$ python3 -q
>>> import numpy as np
>>> np.set_printoptions(precision=2, suppress=True, linewidth=200, sign=" ")
>>> E = np.load("out8.npy")
>>> E
array([[ 0.48,  0.03,  0.31, -0.52,  0.1 , -0.17, -0.1 ,  0.59],
       [ 0.03,  1.  , -0.02,  0.03, -0.01,  0.01,  0.01, -0.04],
       [ 0.31, -0.02,  0.81,  0.31, -0.06,  0.1 ,  0.06, -0.35],
       [-0.52,  0.03,  0.31,  0.48,  0.1 , -0.17, -0.1 ,  0.59],
       [ 0.1 , -0.01, -0.06,  0.1 ,  0.98,  0.03,  0.02, -0.12],
       [-0.17,  0.01,  0.1 , -0.17,  0.03,  0.94, -0.03,  0.2 ],
       [-0.1 ,  0.01,  0.06, -0.1 ,  0.02, -0.03,  0.98,  0.12],
       [ 0.59, -0.04, -0.35,  0.59, -0.12,  0.2 ,  0.12,  0.33]])
>>> r0 = np.array([0, 0, 1, 0, 3, 2, 1, 1])
>>> A2 = E + np.outer(r0, np.eye(8)[2])
>>> np.linalg.matrix_rank(A2 - E)
np.int64(1)
>>> np.linalg.matrix_rank(np.linalg.inv(A2) - np.linalg.inv(E), tol=1e-8)
np.int64(1)
>>> np.round(np.linalg.det(A2) / np.linalg.det(E), 2), round(float(1 + np.linalg.solve(E, r0)[2]), 2)
(np.float64(1.54), 1.54)
>>> W0 = np.loadtxt("m.csv", delimiter=",")
>>> W0
array([[ 1.,  0.,  0.,  0.,  0.,  0.,  0.],
       [ 2.,  1.,  0.,  0.,  0.,  0.,  0.],
       [ 1.,  3.,  1.,  0.,  0.,  0.,  0.],
       [ 0.,  2.,  1.,  1.,  0.,  0.,  0.],
       [ 2.,  2.,  3.,  0.,  1.,  0.,  0.],
       [ 0.,  3.,  3.,  2.,  1.,  1.,  0.],
       [ 1.,  1.,  2.,  2.,  1.,  1.,  1.]])
>>> r0 = np.array([2, -2, -1])
>>> np.polyval(r0, W0[2])
array([-1., 11., -1., -1., -1., -1., -1.])
>>> np.correlate(W0[2], W0[4], "full")
array([  0.,   0.,   1.,   3.,   4.,  11.,  11.,   8.,   2.,   0.,   0.,   0.,   0.])
>>> np.cross(W0[2, :3], W0[4, :3])
array([ 7., -1., -4.])
>>> np.array([np.convolve(row, r0, "same") for row in W0])
array([[-2., -1.,  0.,  0.,  0.,  0.,  0.],
       [-2., -4., -1.,  0.,  0.,  0.,  0.],
       [ 4., -5., -5., -1.,  0.,  0.,  0.],
       [ 4., -2., -2., -3., -1.,  0.,  0.],
       [ 0.,  0., -8., -1., -2., -1.,  0.],
       [ 6.,  0., -5., -5., -2., -3., -1.],
       [ 0.,  1., -1., -4., -2., -1., -3.]])
>>> rng = np.random.default_rng(15672)
>>> A2 = W0 + rng.integers(-2, 3, (7, 6)) @ rng.integers(-2, 3, (6, 7))
>>> A2
array([[ 2.,  0.,  1.,  2.,  3.,  4., -4.],
       [ 4., -6.,  3., -1.,  6., -6.,  3.],
       [-1., -1.,  1., -2., 10., -8.,  2.],
       [ 7., -7.,  7.,  2.,  1.,  0.,  5.],
       [ 6., -1.,  8.,  5., -3.,  4.,  1.],
       [-8.,  0., -4.,  4.,  7.,  2.,  1.],
       [ 1.,  1., -2., -8.,  9., -5., -1.]])
>>> np.abs(A2 - W0).sum(axis=1)
array([ 15.,  28.,  28.,  29.,  26.,  28.,  30.])
>>> A2 - W0
array([[  1.,   0.,   1.,   2.,   3.,   4.,  -4.],
       [  2.,  -7.,   3.,  -1.,   6.,  -6.,   3.],
       [ -2.,  -4.,   0.,  -2.,  10.,  -8.,   2.],
       [  7.,  -9.,   6.,   1.,   1.,   0.,   5.],
       [  4.,  -3.,   5.,   5.,  -4.,   4.,   1.],
       [ -8.,  -3.,  -7.,   2.,   6.,   1.,   1.],
       [  0.,   0.,  -4., -10.,   8.,  -6.,  -2.]])
>>> J = np.loadtxt("a.csv", delimiter=",")
>>> J
array([[-0.82, -1.78,  0.05],
       [-2.84, -4.23,  1.22],
       [-3.9 , -3.33,  2.64],
       [-5.33, -4.51,  4.  ],
       [ 0.01, -0.54, -0.31],
       [ 1.44,  1.01, -0.84],
       [ 1.03,  1.79, -0.43],
       [ 4.5 ,  2.66, -3.84],
       [ 1.7 ,  2.53, -0.94],
       [-2.06, -1.65,  1.76],
       [ 2.99,  1.85, -2.19],
       [-3.62, -3.19,  2.34],
       [-3.75, -4.07,  2.58],
       [ 1.04,  1.15, -0.6 ],
       [-1.66, -0.14,  1.18],
       [-5.81, -3.98,  4.4 ],
       [ 4.24,  4.08, -2.81],
       [-4.52, -4.52,  3.36],
       [-4.68, -3.32,  3.33],
       [ 5.11,  4.55, -2.85],
       [-0.56, -1.1 , -0.15],
       [-2.  , -0.83,  2.26],
       [ 1.17,  2.6 ,  0.24],
       [-2.97, -2.92,  1.77],
       [-3.98, -3.48,  2.13],
       [ 2.11,  0.96, -1.48],
       [-0.53, -0.79,  0.63],
       [-0.32, -1.58,  0.17],
       [-0.34, -0.38,  0.14],
       [-2.5 , -2.84,  1.32]])
>>> C2 = np.cov(J, rowvar=False)
>>> np.corrcoef(J.T)
array([[ 1.  ,  0.95, -0.98],
       [ 0.95,  1.  , -0.88],
       [-0.98, -0.88,  1.  ]])
>>> C2
array([[ 8.98,  7.64, -6.1 ],
       [ 7.64,  7.19, -4.94],
       [-6.1 , -4.94,  4.33]])
>>> np.linalg.eigvalsh(C2)[::-1]
array([ 19.77,   0.7 ,   0.04])
>>> round(np.corrcoef(J[:, 0], J[:, 2])[0, 1], 2)
np.float64(-0.98)
>>> basis = J[[11, 19]].astype(float)
>>> for _ in range(5):
...     idx = np.linalg.norm(J[:, None] - basis, axis=-1).argmin(axis=1)
...     basis = np.array([J[idx == j].mean(axis=0) for j in range(2)])
... 
>>> idx
array([ 0,  0,  0,  0,  0,  1,  1,  1,  1,  0,  1,  0,  0,  1,  0,  0,  1,  0,  0,  1,  0,  0,  1,  0,  0,  1,  0,  0,  0,  0])
>>> np.bincount(idx)
array([ 20,  10])
>>> basis
array([[-2.61, -2.46,  1.74],
       [ 2.53,  2.32, -1.57]])
>>> idx = J[:, 2] > np.median(J[:, 2])
>>> r0 = J[idx].mean(axis=0) - J[~idx].mean(axis=0)
>>> r0
array([-4.9 , -4.11,  3.38])
>>> round(float((((J - J.mean(axis=0)) @ r0 > 0) == idx).mean()), 2)
0.93
>>> Uu, sigma = np.linalg.svd(J)
Traceback (most recent call last):
  File "<python-input-37>", line 1, in <module>
    Uu, sigma = np.linalg.svd(J)
    ^^^^^^^^^
ValueError: too many values to unpack (expected 2)
>>> Uu, sigma, Vt = np.linalg.svd(J, full_matrices=False)
>>> np.abs(Uu[:, 0]).round(6).argmax()
np.int64(15)
>>> sigma
array([ 25.14,   4.5 ,   1.11])
>>> np.round(np.sqrt((sigma ** 2).sum()), 2), round(float(np.linalg.norm(J)), 2)
(np.float64(25.56), 25.56)
>>> (sigma > 1e-8).sum()
np.int64(3)
>>> np.round(Uu.T @ J @ Vt.T, 2) + 0
array([[ 25.14,   0.  ,   0.  ],
       [  0.  ,   4.5 ,   0.  ],
       [  0.  ,   0.  ,   1.11]])
>>> Xc = J - J.mean(axis=0)
>>> Uu, sigma, Vt = np.linalg.svd(Xc, full_matrices=False)
>>> np.abs(Vt[0]).argmax()
np.int64(0)
>>> (np.sign(Uu[:, 0]) == np.sign(Uu[0, 0])).astype(int)
array([ 1,  1,  1,  1,  0,  0,  0,  0,  0,  1,  0,  1,  1,  0,  1,  1,  0,  1,  1,  0,  0,  1,  0,  1,  1,  0,  0,  0,  0,  1])
>>> np.round((sigma ** 2).sum() ** 2 / (sigma ** 4).sum(), 2)
np.float64(1.07)
